% python3 -q
>>> import numpy as np
>>> import numpy.linalg as la
>>> np.set_printoptions(precision=2, suppress=True, linewidth=140)
>>> K = np.loadtxt("arr.csv", delimiter=",")
>>> print(K)
[[ 3. -1.  3.]
 [-1.  3. -1.]
 [ 3. -1.  3.]]
>>> evals, vecs = la.eigh(K)
>>> vec = np.array([3, 1, 3])
>>> print(vec @ K @ vec)
99.0
>>> print(np.abs(K).sum(axis=1).max(), round(float(np.abs(evals).max()), 2))
7.0 6.56
>>> print((np.sign(vecs[:, -1].round(6)) == np.sign(vecs[0, -1].round(6))).astype(int))
[1 0 1]
>>> print(la.eigvalsh(K[1:, 1:]))
[2. 4.]
>>> Y = np.array([[2, 2], [1, -2], [-1, 1]])
>>> print(np.einsum("ij->j", K))
[5. 1. 5.]
>>> print(la.matrix_rank(K @ Y))
2
>>> print(Y.T @ K.T)
[[ 2.  2.  2.]
 [11. -9. 11.]]
>>> M = np.array([[3, 1, 9, 6], [7, 5, 13, 10], [8, 6, 14, 11], [3, 1, 9, 6]])
>>> print(M)
[[ 3  1  9  6]
 [ 7  5 13 10]
 [ 8  6 14 11]
 [ 3  1  9  6]]
>>> r = la.matrix_rank(M)
>>> print(r)
2
>>> N = la.svd(M)[2][r:].T
>>> print([int(la.matrix_rank(M[:i])) for i in range(1, len(M) + 1)])
[1, 2, 2, 2]
>>> print([int(la.matrix_rank(M[:, :j + 1])) for j in range(4)])
[1, 2, 2, 2]
>>> print(np.round(M @ N, 2) + 0)
[[0. 0.]
 [0. 0.]
 [0. 0.]
 [0. 0.]]
>>> def softmax(z):
...     e = np.exp(z - z.max(axis=-1, keepdims=True))
...     return e / e.sum(axis=-1, keepdims=True)
... 
>>> print(np.round(softmax(M[0]), 2) + 0)
[0.   0.   0.95 0.05]
>>> scores = M @ M.T / np.sqrt(4)
>>> print(softmax(scores)[0] @ M)
[ 8.  6. 14. 11.]
>>> print(np.round(softmax(scores), 2) + 0)
[[0. 0. 1. 0.]
 [0. 0. 1. 0.]
 [0. 0. 1. 0.]
 [0. 0. 1. 0.]]
>>> print(softmax(scores).round(6).argmax(axis=1))
[2 2 2 2]
>>> print(np.round(softmax(scores + np.triu(np.full(scores.shape, -np.inf), 1)), 2) + 0)
[[1. 0. 0. 0.]
 [0. 1. 0. 0.]
 [0. 0. 1. 0.]
 [0. 0. 1. 0.]]
>>> print(round(la.norm(M, 2) / la.norm(M), 2))
0.99
>>> print([round(float(x), 2) for x in la.svd(M, compute_uv=False)[:3]])
[31.65, 3.49, 0.0]
>>> arr = np.load("block19.npy")
>>> print(arr)
[[ 0.91 -6.98 -1.78]
 [-0.17  3.6   2.9 ]
 [-0.86 -1.93  0.38]
 [ 0.78  3.01 -0.73]
 [ 0.59  2.16  1.95]
 [ 0.62  8.96 -4.2 ]
 [ 0.49 -1.86  3.63]
 [-2.21 -0.92  0.65]
 [-1.51 -0.24  3.62]
 [ 1.78  9.35 -5.18]
 [-0.64  2.9  -2.94]
 [ 1.07  2.44  0.2 ]
 [-0.13 -7.84 -1.69]
 [ 1.11 -6.88  2.2 ]
 [-1.   -3.51 -0.1 ]
 [ 1.76  1.69  1.6 ]
 [ 0.34 -2.55  1.73]
 [ 0.07 -7.71  0.54]]
>>> r0 = np.array([-1, 1])
>>> print(np.convolve(arr[13], r0))
[-1.11  7.99 -9.08  2.2 ]
>>> print(np.cross(arr[13, :3], arr[9, :3]))
[15.07  9.67 22.62]
>>> rng = np.random.default_rng(931730)
>>> lab = rng.permutation(4)
>>> print(lab)
[3 1 0 2]
>>> Y = M[lab][:, lab]
>>> print(np.allclose(Y, M))
False
>>> print(np.trace(Y))
28
>>> print(Y)
[[ 6  1  3  9]
 [10  5  7 13]
 [ 6  1  3  9]
 [11  6  8 14]]
>>> print(np.round(np.sort(np.abs(la.eigvals(Y))), 2) + 0)
[ 0.    0.    0.87 28.87]
>>> W = np.array([[-2, 1], [-3, 1], [0, -3]])
>>> b = np.array([0, 2])
>>> H = np.maximum(arr @ W + b, 0)
>>> print(la.matrix_rank(H))
2
>>> print((H > 0).mean(axis=0))
[0.56 0.39]
>>> cent = np.array([[-1, 3, 0], [-2, 3, 1]])
>>> print(W @ cent)
[[ 0 -3  1]
 [ 1 -6  1]
 [ 6 -9 -3]]
>>> D = la.norm(arr[:, None] - arr[None], axis=-1)
>>> print(la.matrix_rank(D ** 2))
5
>>> print(D[:5, :5])
[[ 0.   11.62  5.77 10.05  9.88]
 [11.62  0.    6.12  3.8   1.89]
 [ 5.77  6.12  0.    5.32  4.61]
 [10.05  3.8   5.32  0.    2.82]
 [ 9.88  1.89  4.61  2.82  0.  ]]
>>> print(D[1])
[11.62  0.    6.12  3.8   1.89  8.93  5.55  5.45  4.13 10.11  5.9   3.19 12.33 10.58  7.76  3.01  6.28 11.56]
>>> print(np.flatnonzero(D[1] < D.mean() / 2))
[ 1  4 11 15]
>>> print((D + 1e9 * np.eye(18)).round(6).argmin(axis=1))
[12  4 14 11 15  9 16  2  6  5  3  3  0 17  2  4  2 13]
>>> print(np.unravel_index(D.round(6).argmax(), D.shape))
(np.int64(9), np.int64(17))
>>> cent = arr[[16, 15]].astype(float)
>>> for _ in range(5):
...     lab = la.norm(arr[:, None] - cent, axis=-1).argmin(axis=1)
...     cent = np.array([arr[lab == j].mean(axis=0) for j in range(2)])
... 
>>> print(lab)
[0 1 0 1 1 1 0 0 0 1 1 1 0 0 0 1 0 0]
>>> print(np.abs(cent[1] - cent[0]).argmax())
1
>>> print(cent)
[[-0.28 -4.04  0.92]
 [ 0.72  4.26 -0.8 ]]
>>> print(np.bincount(lab))
[10  8]
>>> print(cent[1] - cent[0])
[ 1.    8.31 -1.72]
>>> E = np.array([[1, 0, 0, 0, 0],
...     [4, 1, 0, 0, 0],
...     [-4, 3, 1, 0, 0],
...     [2, 5, 2, 1, 0],
...     [-3, 2, 0, 4, 1]])
>>> q, Rm = la.qr(E)
>>> print(np.allclose(Rm.T @ Rm, E.T @ E))
True
>>> print(q.shape, Rm.shape)
(5, 5) (5, 5)
>>> print(Rm)
[[-6.78  0.59  0.    1.47  0.44]
 [ 0.   -6.22 -2.09 -1.95 -0.28]
 [ 0.    0.   -0.79  2.63  0.74]
 [ 0.    0.    0.   -2.03 -0.43]
 [ 0.    0.    0.    0.    0.01]]
>>> print(la.matrix_rank(E - E[0, 0] * np.eye(5)))
4
>>> print(E @ E)
[[ 1  0  0  0  0]
 [ 8  1  0  0  0]
 [ 4  6  1  0  0]
 [16 16  4  1  0]
 [10 24  8  8  1]]
>>> left, sv, Vt = la.svd(E)
>>> print(np.argmax(sv[:-1] / (sv[1:] + 1e-6)) + 1)
4
>>> print(sv)
[7.47 6.41 3.29 0.45 0.01]
>>> Y = left[:, :4] @ np.diag(sv[:4]) @ Vt[:4]
>>> print(Y.round(2) + 0)
[[ 1.    0.    0.    0.   -0.01]
 [ 4.    1.    0.    0.    0.  ]
 [-4.    3.    1.    0.    0.  ]
 [ 2.    5.    2.    1.    0.  ]
 [-3.    2.    0.    4.    1.  ]]
>>> print(np.round(la.norm(E - Y, 2), 2), round(sv[4], 2))
0.01 0.01
>>> print(la.matrix_rank(Y))
4
>>> print(round(np.abs(E - Y).max(), 2))
0.01
>>> print(round(la.norm(E - Y) / la.norm(E), 2))
0.0
>>> print(round(np.log10(la.cond(E))))
3
>>> print(round(la.norm(E, 2) / la.norm(E), 2))
0.72
>>> evals, vecs = la.eig(E)
>>> print(np.sort(la.eigvals(la.inv(E))))
[1.-0.j 1.+0.j 1.+0.j 1.+0.j 1.+0.j]
>>> print(evals)
[1. 1. 1. 1. 1.]
>>> F = np.loadtxt("sample5.csv", delimiter=",")
>>> print(F)
[[1.   0.   0.  ]
 [0.   1.   0.  ]
 [0.33 0.33 0.33]]
>>> q = F.astype(float).copy()
>>> for j in range(3):
...     q[:, j] -= q[:, :j] @ (q[:, :j].T @ q[:, j])
...     q[:, j] /= la.norm(q[:, j])
... 
>>> print(np.round(q.T @ F, 2) + 0)
[[1.05 0.11 0.11]
 [0.   1.05 0.1 ]
 [0.   0.   0.3 ]]
>>> print(np.round(q.T @ q, 2) + 0)
[[1. 0. 0.]
 [0. 1. 0.]
 [0. 0. 1.]]
>>> print(q)
[[ 0.95 -0.1  -0.3 ]
 [ 0.    0.95 -0.3 ]
 [ 0.32  0.29  0.9 ]]
>>> m1 = np.eye(5, dtype=int)[rng.permutation(5)] * np.array([3, -1, 0, 1, 0])
>>> print(m1)
[[ 0  0  0  0  0]
 [ 0  0  0  1  0]
 [ 0  0  0  0  0]
 [ 3  0  0  0  0]
 [ 0 -1  0  0  0]]
>>> print(m1 @ la.pinv(m1) @ m1)
[[ 0.  0.  0.  0.  0.]
 [ 0.  0.  0.  1.  0.]
 [ 0.  0.  0.  0.  0.]
 [ 3.  0.  0.  0.  0.]
 [ 0. -1.  0.  0.  0.]]
>>> print(np.abs(np.diag(la.qr(m1)[1])) > 1e-9)
[ True  True False  True False]
>>> print(np.unique(m1.round(6), axis=0).shape)
(4, 5)
>>> print(la.norm(m1, axis=0))
[3. 1. 0. 1. 0.]
>>> print(m1.T @ m1)
[[9 0 0 0 0]
 [0 1 0 0 0]
 [0 0 0 0 0]
 [0 0 0 1 0]
 [0 0 0 0 0]]
>>> print(m1[:, 1] @ m1[:, 3])
0
>>> print(la.svd(m1, compute_uv=False))
[3. 1. 1. 0. 0.]
>>> print(la.pinv(m1))
[[ 0.    0.    0.    0.33  0.  ]
 [ 0.    0.    0.    0.   -1.  ]
 [ 0.    0.    0.    0.    0.  ]
 [ 0.    1.    0.    0.    0.  ]
 [ 0.    0.    0.    0.    0.  ]]
>>> print((m1 + m1.T) / 2)
[[ 0.   0.   0.   1.5  0. ]
 [ 0.   0.   0.   0.5 -0.5]
 [ 0.   0.   0.   0.   0. ]
 [ 1.5  0.5  0.   0.   0. ]
 [ 0.  -0.5  0.   0.   0. ]]
>>> print(np.allclose(m1 @ m1.T, m1.T @ m1))
False
>>> print(np.allclose(m1, m1.T))
False
>>> print(np.sort(np.abs(la.eigvals(m1))))
[0. 0. 0. 0. 0.]
>>> print(m1 @ m1)
[[ 0  0  0  0  0]
 [ 3  0  0  0  0]
 [ 0  0  0  0  0]
 [ 0  0  0  0  0]
 [ 0  0  0 -1  0]]
>>> feats = np.load("dump.npy")
>>> print(feats)
[[ 2  3  4  5]
 [ 6  7  8  9]
 [10 11 12 13]
 [14 15 16 17]]
>>> lab = rng.permutation(4)
>>> print(lab)
[0 1 3 2]
>>> Y = feats[lab][:, lab]
>>> print(np.trace(Y))
38
>>> print(np.allclose(Y, feats))
False
>>> print(softmax(feats[2]))
[0.03 0.09 0.24 0.64]
>>> print(softmax(feats).sum(axis=1))
[1. 1. 1. 1.]
>>> scores = feats @ feats.T / np.sqrt(4)
>>> print(softmax(scores)[2] @ feats)
[14. 15. 16. 17.]
>>> r = la.matrix_rank(feats)
>>> print(r)
2
>>> N = la.svd(feats)[2][r:].T
>>> print(np.allclose(feats @ N, 0))
True
>>> print(N @ N.T)
[[ 0.3 -0.4 -0.1  0.2]
 [-0.4  0.7 -0.2 -0.1]
 [-0.1 -0.2  0.7 -0.4]
 [ 0.2 -0.1 -0.4  0.3]]
>>> print(np.round(feats @ N, 2) + 0)
[[0. 0.]
 [0. 0.]
 [0. 0.]
 [0. 0.]]
>>> left, sv, Vt = la.svd(feats)
>>> print(np.argmax(sv[:-1] / (sv[1:] + 1e-6)) + 1)
2
>>> print(sv.round(2) + 0)
[42.19  1.9   0.    0.  ]
>>> Y = left[:, :2] @ np.diag(sv[:2]) @ Vt[:2]
>>> print(np.round(np.abs(feats - Y).max(), 2))
0.0
>>> print(la.matrix_rank(feats, rtol=0.05))
1
>>> print(la.matrix_rank(Y))
2
>>> print(Y)
[[ 2.  3.  4.  5.]
 [ 6.  7.  8.  9.]
 [10. 11. 12. 13.]
 [14. 15. 16. 17.]]
>>> X = np.load("out10.npy")
>>> print(X)
[[-0.96  0.03  0.28]
 [ 0.13 -0.84  0.52]
 [ 0.26  0.53  0.81]]
>>> vec = np.array([3, -5, 5])
>>> a = np.maximum(X @ vec, 0)
>>> print(np.tanh(X @ vec))
[-0.92  1.    0.97]
>>> print(X.T @ a)
[ 1.46 -4.95  5.46]
>>> print(np.flatnonzero(a > 1e-9))
[1 2]
>>> print(np.maximum(X @ vec, 0) - np.maximum(-X @ vec, 0))
[-1.6   7.2   2.13]
>>> print((X - X.T) / 2)
[[ 0.   -0.05  0.01]
 [ 0.05  0.   -0.01]
 [-0.01  0.01  0.  ]]
>>> print(X @ X)
[[ 0.99  0.1  -0.03]
 [-0.1   1.    0.02]
 [ 0.03 -0.01  1.  ]]
>>> print(la.eigvals(X))
[ 1.+0.j   -1.+0.05j -1.-0.05j]
>>> print(round(float(la.det(X[::-1])), 2))
-1.0
>>> print(round(la.eigvals(X).sum().real, 2))
-1.0
>>> print(round(float(la.det(2 * X)), 2), np.round(la.det(X), 2))
8.0 1.0
>>> print(np.poly(X))
[ 1.  1. -1. -1.]
>>> r0 = np.array([3, 0, 2])
>>> Y = X + np.outer(r0, np.eye(3)[2])
>>> print(la.matrix_rank(Y - X))
1
>>> print(round(la.det(Y) / la.det(X), 2), round(1 + la.solve(X, r0)[2], 2))
3.46 3.46
